% python3 -q
>>> import numpy as np
>>> from numpy import linalg as LA
>>> np.set_printoptions(suppress=True, linewidth=160)
>>> K = np.load("data.npy")
>>> K
array([[ 0,  6,  0,  2],
       [-3,  6, -1,  2],
       [ 0, -6,  0,  0],
       [ 3, -6,  0,  0]])
>>> q, V = LA.qr(K[:, :2])[0], LA.qr(K[:, 2:])[0]
>>> sig = LA.svd(q.T @ V, compute_uv=False)
>>> np.round(np.degrees(np.arccos(sig.clip(0, 1))), 3)
array([45., 45.])
>>> round(float(LA.det(K.T)), 3)
36.0
>>> round(LA.det(2 * K), 3), np.round(LA.det(K), 3)
(np.float64(576.0), np.float64(36.0))
>>> round(LA.eigvals(K).sum().real, 3)
np.float64(6.0)
>>> round(float(LA.det(K[::-1])), 3)
36.0
>>> np.round(np.poly(K), 3)
array([  1.,  -6.,  18., -36.,  36.])
>>> np.einsum("ij,ji->", K, K)
np.int64(0)
>>> rng = np.random.default_rng(255405)
>>> labels = rng.permutation(4)
>>> labels
array([1, 0, 3, 2])
>>> B = K[labels][:, labels]
>>> round(float(LA.det(B)), 3), round(float(LA.det(K[labels])), 3)
(36.0, 36.0)
>>> np.allclose(B, K)
False
>>> u, g = K[3], K[0]
>>> u @ u
np.int64(45)
>>> u @ g
np.int64(-36)
>>> p = (u @ g) / (u @ u) * u
>>> np.round(g - p, 3)
array([2.4, 1.2, 0. , 2. ])
>>> np.round((g - p) @ u, 3)
np.float64(0.0)
>>> round(float(LA.norm(u + g) ** 2 + LA.norm(u - g) ** 2), 3)
170.0
>>> J = np.array([[-4, 2], [2, 10]])
>>> [round(float(LA.det(J[:i, :i])), 2) + 0 for i in range(1, 3)]
[-4.0, -44.0]
>>> round(LA.eigvalsh(J).min(), 3)
np.float64(-4.28)
>>> A = np.load("m.npy")
>>> A
array([[ 2.,  1.],
       [-2., -1.]])
>>> # rows and columns are dependent
>>> B = A / LA.norm(A, axis=1, keepdims=True)
>>> G = B @ B.T
>>> G[0].round(3)
array([ 1., -1.])
>>> (G - 2 * np.eye(2)).round(6).argmax(axis=1)
array([0, 0])
>>> (A - A.T) / 2
array([[ 0. ,  1.5],
       [-1.5,  0. ]])
>>> round(float(LA.det(A)), 3)
0.0
>>> assert A == A.T
Traceback (most recent call last):
  File "<python-input-39>", line 1, in <module>
    assert A == A.T
           ^^^^^^^^
ValueError: The truth value of an array with more than one element is ambiguous. Use a.any() or a.all()
>>> (A + A.T) / 2
array([[ 2. , -0.5],
       [-0.5, -1. ]])
>>> round(np.abs(LA.eigvals(A)).max(), 3)
np.float64(1.0)
>>> A @ A
array([[ 2.,  1.],
       [-2., -1.]])
>>> np.allclose(A, A.T)
False
>>> U, sig, VT = LA.svd(A)
>>> V = VT[:(sig > 1e-8).sum()]
>>> vec = A[0] + 2 * A[1] + rng.integers(2) * np.eye(2)[1]
>>> vec
array([-2.,  0.])
>>> LA.matrix_rank(np.vstack([A, vec]))
np.int64(2)
>>> np.round(np.diag(V.T @ V), 3)
array([0.8, 0.2])
>>> round(float(LA.norm(vec - V.T @ V @ vec)), 3)
0.894
>>> M = np.load("layer4.npy")
>>> M
array([[ 1, -2,  4],
       [ 1, -1,  1],
       [ 1,  0,  0],
       [ 1,  1,  1]])
>>> vec = np.array([-3, 4, -8])
>>> y = M @ vec
>>> c, lr = np.zeros(3), 1 / LA.norm(M, 2) ** 2
>>> for i in range(15):
...     c -= lr * M.T @ (M @ c - y)
...     if i % 5 == 0: print(i, round(LA.norm(M @ c - y), 3))
... 
0 0.227
5 0.172
10 0.132
>>> round(LA.cond(M), 3)
np.float64(4.54)
>>> c.round(3)
array([-2.929,  3.951, -8.049])
>>> B = np.c_[M[:, :1] @ np.array([[-6]]), np.array([1, 2, 1, -2])]
>>> B
array([[-6,  1],
       [-6,  2],
       [-6,  1],
       [-6, -2]])
>>> LA.matrix_rank(B)
np.int64(2)
>>> np.round(LA.norm(LA.qr(M)[0].T @ B, axis=0) ** 2 / ((B ** 2).sum(axis=0) + 1e-12), 3)
array([1., 1.])
>>> np.round(LA.lstsq(M, B[:, 0])[0], 3) + 0
array([-6.,  0.,  0.])
>>> np.round(LA.norm(B - M @ LA.lstsq(M, B)[0], axis=0), 3) + 0
array([0., 0.])
>>> feats = np.load("a.npy")
>>> feats
array([[-24,   6,  15],
       [-24,   6,  15],
       [-24,   6,  15]])
>>> B = np.array([[2, -1], [3, 3]])
>>> Z = np.kron(B, feats)
>>> Z
array([[-48,  12,  30,  24,  -6, -15],
       [-48,  12,  30,  24,  -6, -15],
       [-48,  12,  30,  24,  -6, -15],
       [-72,  18,  45, -72,  18,  45],
       [-72,  18,  45, -72,  18,  45],
       [-72,  18,  45, -72,  18,  45]])
>>> round(float(LA.norm(Z, 2)), 3), round(LA.norm(B, 2) * LA.norm(feats, 2), 3)
(216.454, np.float64(216.454))
>>> LA.norm(feats, axis=1).argmax()
np.int64(0)
>>> round(LA.norm(feats[0], 1), 3), round(LA.norm(feats[0], np.inf), 3)
(np.float64(45.0), np.float64(24.0))
>>> np.round(LA.norm(feats, axis=1), 3)
array([28.931, 28.931, 28.931])
>>> U, sig, VT = LA.svd(feats)
>>> sig.round(3) + 0
array([50.11,  0.  ,  0.  ])
>>> B = U[:, :1] @ np.diag(sig[:1]) @ VT[:1]
>>> B.round(3)
array([[-24.,   6.,  15.],
       [-24.,   6.,  15.],
       [-24.,   6.,  15.]])
>>> round(float(np.abs(feats - B).max()), 3)
0.0
>>> np.round(LA.norm(feats - B) / LA.norm(feats), 3)
np.float64(0.0)
>>> E = np.load("arr.npy")
>>> E
array([[-6, -9, -5,  6, -9,  2],
       [ 0,  9,  9,  0,  0, -2],
       [ 0,  0, -2, -9, -4,  3],
       [ 0,  0,  0,  3,  1,  4],
       [ 0,  0,  0,  0, -9, -3],
       [ 0,  0,  0,  0,  0, -1]])
>>> labels = rng.permutation(6)
>>> B = E[:, labels] * rng.choice([-1, 1], 6)
>>> B
array([[-9, -2, -6,  6,  5, -9],
       [ 9,  2,  0,  0, -9,  0],
       [ 0, -3,  9,  0,  2, -4],
       [ 0, -4, -3,  0,  0,  1],
       [ 0,  3,  0,  0,  0, -9],
       [ 0,  1,  0,  0,  0,  0]])
>>> U, _, VT = LA.svd(E.T @ B)
>>> labels
array([1, 5, 3, 0, 2, 4])
>>> np.round(U @ VT, 3) + 0
array([[ 0.,  0.,  0., -1.,  0.,  0.],
       [ 1.,  0.,  0.,  0.,  0.,  0.],
       [ 0.,  0.,  0.,  0., -1.,  0.],
       [ 0.,  0., -1.,  0.,  0.,  0.],
       [ 0.,  0.,  0.,  0.,  0.,  1.],
       [ 0., -1.,  0.,  0.,  0.,  0.]])
